In [1]: import numpy as np

In [2]: np.set_printoptions(suppress=True, linewidth=120)

In [3]: tidy = lambda a: np.round(a, 2) + 0

In [4]: E = np.load("arr.npy")

In [5]: print(E)
[[ 0.6 -0.7 -0.9  0.4 -1.6]
 [-0.9 -0.8  0.5 -0.9 -0.6]
 [13.  -5.  -1.   7.  12. ]
 [-0.5 -1.   0.4  1.   1.4]
 [ 0.2 -1.4 -0.2  0.9 -0.2]
 [ 0.  -0.8 -0.8  0.   1.3]
 [-1.1  0.3 -1.8  0.   1. ]
 [-1.4 -0.4 -0.1  0.7 -1.4]
 [-0.8 -0.9  0.3 -0.1  0.1]
 [ 0.7 -1.2 -0.1 -0.2  0.2]
 [-1.   1.6  1.1  2.1 -0.8]
 [ 0.6  0.5 -0.6 -1.4 -0.4]
 [-1.  -0.1 -1.8  0.5  1.3]
 [ 1.1  0.7 -0.3 -1.  -1.6]
 [-0.3  2.3 -0.1  0.2 -0.8]
 [-0.6  1.4 -1.6 -1.6 -0.8]]

In [6]: Ac = E - E.mean(axis=0)

In [7]: left, s, VT = np.linalg.svd(Ac, full_matrices=False)

In [8]: print(np.searchsorted(np.cumsum(s ** 2) / (s ** 2).sum(), 0.9) + 1)
2

In [9]: print(tidy((s ** 2).sum() ** 2 / (s ** 4).sum()))
1.29

In [10]: print(tidy(Ac.mean(axis=0)))
[0. 0. 0. 0. 0.]

In [11]: print(np.abs(left[:, 0]).argmax())
2

In [12]: print(tidy(s))
[19.64  4.29  4.01  3.76  2.21]

In [13]: other = np.c_[E[:, :3] @ np.array([[1, 3, 1], [-1, -1, -3], [-3, -1, -2]]), np.array([5, 1, -5, 1, -4, -3, 2, 6, 1, 1, -2, -7, -8, 2, 8, -3])]

In [14]: print(tidy(other))
[[ 4.   3.4  4.5  5. ]
 [-1.6 -2.4  0.5  1. ]
 [21.  45.  30.  -5. ]
 [-0.7 -0.9  1.7  1. ]
 [ 2.2  2.2  4.8 -4. ]
 [ 3.2  1.6  4.  -3. ]
 [ 4.  -1.8  1.6  2. ]
 [-0.7 -3.7  0.   6. ]
 [-0.8 -1.8  1.3  1. ]
 [ 2.2  3.4  4.5  1. ]
 [-5.9 -5.7 -8.  -2. ]
 [ 1.9  1.9  0.3 -7. ]
 [ 4.5 -1.1  2.9 -8. ]
 [ 1.3  2.9 -0.4  2. ]
 [-2.3 -3.1 -7.   8. ]
 [ 2.8 -1.6 -1.6 -3. ]]

In [15]: print(np.linalg.matrix_rank(np.c_[E, other]))
6

In [16]: print(np.linalg.matrix_rank(other))
4

In [17]: print(tidy(np.linalg.norm(np.linalg.qr(E)[0].T @ other, axis=0) ** 2 / ((other ** 2).sum(axis=0) + 1e-12)))
[1.   1.   1.   0.28]

In [18]: print(tidy(np.linalg.norm(other - E @ np.linalg.lstsq(E, other)[0], axis=0)))
[ 0.    0.    0.   14.98]

In [19]: A = np.load("layer7.npy")

In [20]: print(A)
[[ 0  3  0 -2  5  1  3  0  5  1]
 [ 0  0  5  4  4  1 -3  0  5 -3]
 [ 0  0  0  0 -1  1  2  1  3  5]
 [ 0  0  0  0 -3 -3  2 -2  4 -1]
 [ 0  0  0  0  0 -3 -2  1 -3  2]
 [ 0  0  0  0  0  0  0  5  2 -5]
 [ 0  0  0  0  0  0  0 -2  2  2]
 [ 0  0  0  0  0  0  0  0 -4 -1]
 [ 0  0  0  0  0  0  0  0  0  3]
 [ 0  0  0  0  0  0  0  0  0  0]]

In [21]: left, s, VT = np.linalg.svd(A)

In [22]: V = VT[:(s > 1e-8).sum()]

In [23]: rng = np.random.default_rng(3)

In [24]: x = A[0] + -2 * A[3] + rng.integers(2) * np.eye(10)[7]

In [25]: print(x)
[ 0.  3.  0. -2. 11.  7. -1.  5. -3.  3.]

In [26]: print(np.allclose(V.T @ V @ x, x))
True

In [27]: print(np.allclose(A[:-1].T @ np.linalg.lstsq(A[:-1].T, A[-1])[0], A[-1]))
True

In [28]: left, s, VT = np.linalg.svd(A)

In [29]: print(tidy(s))
[11.92 10.03  7.13  6.61  4.88  3.8   1.58  0.    0.    0.  ]

In [30]: other = left[:, :7] @ np.diag(s[:7]) @ VT[:7]

In [31]: print(np.linalg.matrix_rank(A, rtol=0.05))
7

In [32]: m1 = np.loadtxt("test15.csv", delimiter=",")

In [33]: print(m1)
[[-0.8  0.3 -0.8 -0.5  1.6 -0.1  2.4  0.9  0.6 -1.8  0.4  0.3 -0.6]
 [-0.9  1.  -0.3  5.5  1.   2.8  1.2  0.3  1.5 -1.2 -1.5 -1.2  1.3]
 [-1.5 -0.1  0.8 -4.5  1.7  0.   0.8  0.3  0.4  1.1  1.2  0.4  0.7]
 [ 0.7  1.  -0.7 -5.5 -0.7 -0.3  2.  -0.6  0.7 -0.5  1.3  1.4  0.7]
 [ 0.6  0.2 -1.3  1.5  0.8  1.9 -0.3 -1.2  0.6  1.2  1.  -1.1 -1. ]
 [ 0.2 -0.9  0.7 -7.5  0.5  0.7  0.6 -0.6 -0.5  0.8 -0.4 -1.6 -0.1]
 [-1.1 -1.3 -1.5  0.5 -0.4  1.7  1.   0.5 -1.3  1.  -0.5  0.7 -2.5]
 [ 0.9  1.7  1.1  2.5  0.   1.   0.4 -0.8 -0.6 -0.3 -0.5  1.8 -0.9]
 [-0.2  0.4  1.6  2.5 -0.2  1.   0.5 -0.3  0.2 -1.2  0.5 -1.1  2. ]
 [ 0.6 -2.7  1.2 -2.5  0.9 -1.3  1.4 -0.9  0.3  1.2 -1.  -0.5  0.4]
 [ 0.9 -0.8  0.5 -0.5 -1.5  1.3  0.3 -0.9 -0.1  2.2  1.2 -0.2 -1. ]]

In [34]: gram = m1.T @ m1

In [35]: print(tidy(np.trace(gram)), (m1 ** 2).sum())
308.73 308.73

In [36]: print(np.allclose(gram, gram.T))
True

In [37]: print(tidy(np.linalg.eigvalsh(gram)[::-1]))
[171.23  34.51  26.18  23.87  18.14  11.14   7.54   7.04   5.65   2.81   0.62   0.     0.  ]

In [38]: left, s, VT = np.linalg.svd(m1, full_matrices=False)

In [39]: print(tidy(np.sqrt((s ** 2).sum())), tidy(np.linalg.norm(m1)))
17.57 17.57

In [40]: print(tidy(s / s[0]))
[1.   0.45 0.39 0.37 0.33 0.26 0.21 0.2  0.18 0.13 0.06]

In [41]: print((s > 1e-8).sum())
11

In [42]: print(left.shape, s.shape, VT.shape)
(11, 11) (11,) (11, 13)

In [43]: print(tidy(left.T @ m1 @ VT.T))
[[13.09  0.    0.    0.    0.    0.    0.    0.    0.    0.    0.  ]
 [ 0.    5.87  0.    0.    0.    0.    0.    0.    0.    0.    0.  ]
 [ 0.    0.    5.12  0.    0.    0.    0.    0.    0.    0.    0.  ]
 [ 0.    0.    0.    4.89  0.    0.    0.    0.    0.    0.    0.  ]
 [ 0.    0.    0.    0.    4.26  0.    0.    0.    0.    0.    0.  ]
 [ 0.    0.    0.    0.    0.    3.34  0.    0.    0.    0.    0.  ]
 [ 0.    0.    0.    0.    0.    0.    2.75  0.    0.    0.    0.  ]
 [ 0.    0.    0.    0.    0.    0.    0.    2.65  0.    0.    0.  ]
 [ 0.    0.    0.    0.    0.    0.    0.    0.    2.38  0.    0.  ]
 [ 0.    0.    0.    0.    0.    0.    0.    0.    0.    1.68  0.  ]
 [ 0.    0.    0.    0.    0.    0.    0.    0.    0.    0.    0.79]]

In [44]: print(np.allclose(left * s @ VT, m1))
True

In [45]: print(tidy(np.cumsum(s ** 2) / np.sum(s ** 2)))
[0.55 0.67 0.75 0.83 0.89 0.92 0.95 0.97 0.99 1.   1.  ]

In [46]: print(tidy(VT @ VT.T))
[[1. 0. 0. 0. 0. 0. 0. 0. 0. 0. 0.]
 [0. 1. 0. 0. 0. 0. 0. 0. 0. 0. 0.]
 [0. 0. 1. 0. 0. 0. 0. 0. 0. 0. 0.]
 [0. 0. 0. 1. 0. 0. 0. 0. 0. 0. 0.]
 [0. 0. 0. 0. 1. 0. 0. 0. 0. 0. 0.]
 [0. 0. 0. 0. 0. 1. 0. 0. 0. 0. 0.]
 [0. 0. 0. 0. 0. 0. 1. 0. 0. 0. 0.]
 [0. 0. 0. 0. 0. 0. 0. 1. 0. 0. 0.]
 [0. 0. 0. 0. 0. 0. 0. 0. 1. 0. 0.]
 [0. 0. 0. 0. 0. 0. 0. 0. 0. 1. 0.]
 [0. 0. 0. 0. 0. 0. 0. 0. 0. 0. 1.]]

In [47]: print(tidy(left.T @ left))
[[1. 0. 0. 0. 0. 0. 0. 0. 0. 0. 0.]
 [0. 1. 0. 0. 0. 0. 0. 0. 0. 0. 0.]
 [0. 0. 1. 0. 0. 0. 0. 0. 0. 0. 0.]
 [0. 0. 0. 1. 0. 0. 0. 0. 0. 0. 0.]
 [0. 0. 0. 0. 1. 0. 0. 0. 0. 0. 0.]
 [0. 0. 0. 0. 0. 1. 0. 0. 0. 0. 0.]
 [0. 0. 0. 0. 0. 0. 1. 0. 0. 0. 0.]
 [0. 0. 0. 0. 0. 0. 0. 1. 0. 0. 0.]
 [0. 0. 0. 0. 0. 0. 0. 0. 1. 0. 0.]
 [0. 0. 0. 0. 0. 0. 0. 0. 0. 1. 0.]
 [0. 0. 0. 0. 0. 0. 0. 0. 0. 0. 1.]]

In [48]: print(np.abs(left[:, 0]).round(6).argmax())
5

In [49]: other = m1 / np.sqrt((m1 ** 2).mean(axis=1, keepdims=True))

In [50]: print(tidy(np.linalg.norm(other, axis=1)))
[3.61 3.61 3.61 3.61 3.61 3.61 3.61 3.61 3.61 3.61 3.61]

In [51]: print(np.linalg.matrix_rank(m1 - m1.mean(axis=1, keepdims=True)))
11

In [52]: print(np.linalg.matrix_rank(other) == np.linalg.matrix_rank(m1))
True

In [53]: print(tidy(other[3]))
[ 0.39  0.56 -0.39 -3.06 -0.39 -0.17  1.11 -0.33  0.39 -0.28  0.72  0.78  0.39]

In [54]: t3 = np.stack([m1, 2 * m1, m1[::-1]])

In [55]: print((t3 @ m1.T).shape)
(3, 11, 11)

In [56]: print(tidy(np.einsum("bij,cij->bc", t3, t3)))
[[ 308.73  617.46  -13.33]
 [ 617.46 1234.92  -26.66]
 [ -13.33  -26.66  308.73]]

In [57]: F = np.load("data.npy")

In [58]: print(F)
[[ 1  0  0  0  0  0  0  0  0  0  0]
 [ 2  1  0  0  0  0  0  0  0  0  0]
 [ 0  2  1  0  0  0  0  0  0  0  0]
 [-1  3  3  1  0  0  0  0  0  0  0]
 [-2  0 -3 -3  1  0  0  0  0  0  0]
 [ 3  1  0  3 -1  1  0  0  0  0  0]
 [-1  0  1 -1  1  1  1  0  0  0  0]
 [-3  2  0  0 -1  2  2  1  0  0  0]
 [-3 -1 -3  3  2 -1 -1 -3  1  0  0]
 [ 3 -3  0 -3 -1  2 -2  0 -1  1  0]
 [-1 -3 -1  1 -1 -1  2 -2 -1  3  1]]

In [59]: # triangular, det is the product of the diagonal

In [60]: other = F + rng.integers(-2, 3, (11, 9)) @ rng.integers(-2, 3, (9, 11))

In [61]: print(other)
[[-11  -3  12   7   9  -8 -12  -6  -2  -5  -1]
 [ -3   1   4   1  -1   3   0   9   8  -3   3]
 [  3   3  -1   6   8   3  -3   2   0  -5  10]
 [  3   5  -5   6   2  -2   7   8  -6  -8   4]
 [  4   2  -4  -6   2   9   0   7   9   5   6]
 [  6  -4   5   9  10   2  -5   4   3  -5   7]
 [  0  -7  11  -7   1  -4  -2  -1   1   4  -8]
 [  4   6  -6   3   7   3   4   5   1  -3   0]
 [ -6   0  -6   5  -1  -8   2  -6  -9  -3  -3]
 [  9   2  -5  -3   4   8  -8 -11  -2  10   5]
 [ -9   2  -2   1  -3   7  -1  -3   9   4   3]]

In [62]: print(tidy(np.linalg.svd(other - F, compute_uv=False)))
[32.97 29.11 27.24 22.9  17.64  8.17  3.68  1.28  0.74  0.    0.  ]

In [63]: x = np.array([-2, -4, 0, 4, -1, -2, -4, 5, 1, -3, 1])

In [64]: print((F * x).sum(axis=1))
[-2 -8 -8 -6 -9  1 -9 -8 12 -5 -6]

In [65]: print((F @ x).argmax())
8

In [66]: print(F @ np.ones(11))
[ 1.  3.  3.  6. -7.  7.  2.  3. -6. -4. -3.]

In [67]: print(F * x)
[[ -2   0   0   0   0   0   0   0   0   0   0]
 [ -4  -4   0   0   0   0   0   0   0   0   0]
 [  0  -8   0   0   0   0   0   0   0   0   0]
 [  2 -12   0   4   0   0   0   0   0   0   0]
 [  4   0   0 -12  -1   0   0   0   0   0   0]
 [ -6  -4   0  12   1  -2   0   0   0   0   0]
 [  2   0   0  -4  -1  -2  -4   0   0   0   0]
 [  6  -8   0   0   1  -4  -8   5   0   0   0]
 [  6   4   0  12  -2   2   4 -15   1   0   0]
 [ -6  12   0 -12   1  -4   8   0  -1  -3   0]
 [  2  12   0   4   1   2  -8 -10  -1  -9   1]]

In [68]: print(F @ (2 * x))
[ -4 -16 -16 -12 -18   2 -18 -16  24 -10 -12]

In [69]: print(F @ x)
[-2 -8 -8 -6 -9  1 -9 -8 12 -5 -6]

In [70]: other = F / np.linalg.norm(F, axis=1, keepdims=True)

In [71]: gram = other @ other.T

In [72]: print(tidy(np.linalg.norm(other, axis=1)))
[1. 1. 1. 1. 1. 1. 1. 1. 1. 1. 1.]

In [73]: print((gram - 2 * np.eye(11)).round(6).argmax(axis=1))
[ 1  0  3  2  6  1  7  6 10  0  8]

In [74]: print(tidy(np.sort(np.abs(np.linalg.eigvals(F)))))
[1. 1. 1. 1. 1. 1. 1. 1. 1. 1. 1.]

In [75]: print(tidy(np.abs(np.linalg.eigvals(F)).max()))
1.0

In [76]: print(np.allclose(F @ F.T, F.T @ F))
False

In [77]: print((F - F.T) / 2)
[[ 0.  -1.   0.   0.5  1.  -1.5  0.5  1.5  1.5 -1.5  0.5]
 [ 1.   0.  -1.  -1.5  0.  -0.5  0.  -1.   0.5  1.5  1.5]
 [ 0.   1.   0.  -1.5  1.5  0.  -0.5  0.   1.5  0.   0.5]
 [-0.5  1.5  1.5  0.   1.5 -1.5  0.5  0.  -1.5  1.5 -0.5]
 [-1.   0.  -1.5 -1.5  0.   0.5 -0.5  0.5 -1.   0.5  0.5]
 [ 1.5  0.5  0.   1.5 -0.5  0.  -0.5 -1.   0.5 -1.   0.5]
 [-0.5  0.   0.5 -0.5  0.5  0.5  0.  -1.   0.5  1.  -1. ]
 [-1.5  1.   0.   0.  -0.5  1.   1.   0.   1.5  0.   1. ]
 [-1.5 -0.5 -1.5  1.5  1.  -0.5 -0.5 -1.5  0.   0.5  0.5]
 [ 1.5 -1.5  0.  -1.5 -0.5  1.  -1.   0.  -0.5  0.  -1.5]
 [-0.5 -1.5 -0.5  0.5 -0.5 -0.5  1.  -1.  -0.5  1.5  0. ]]
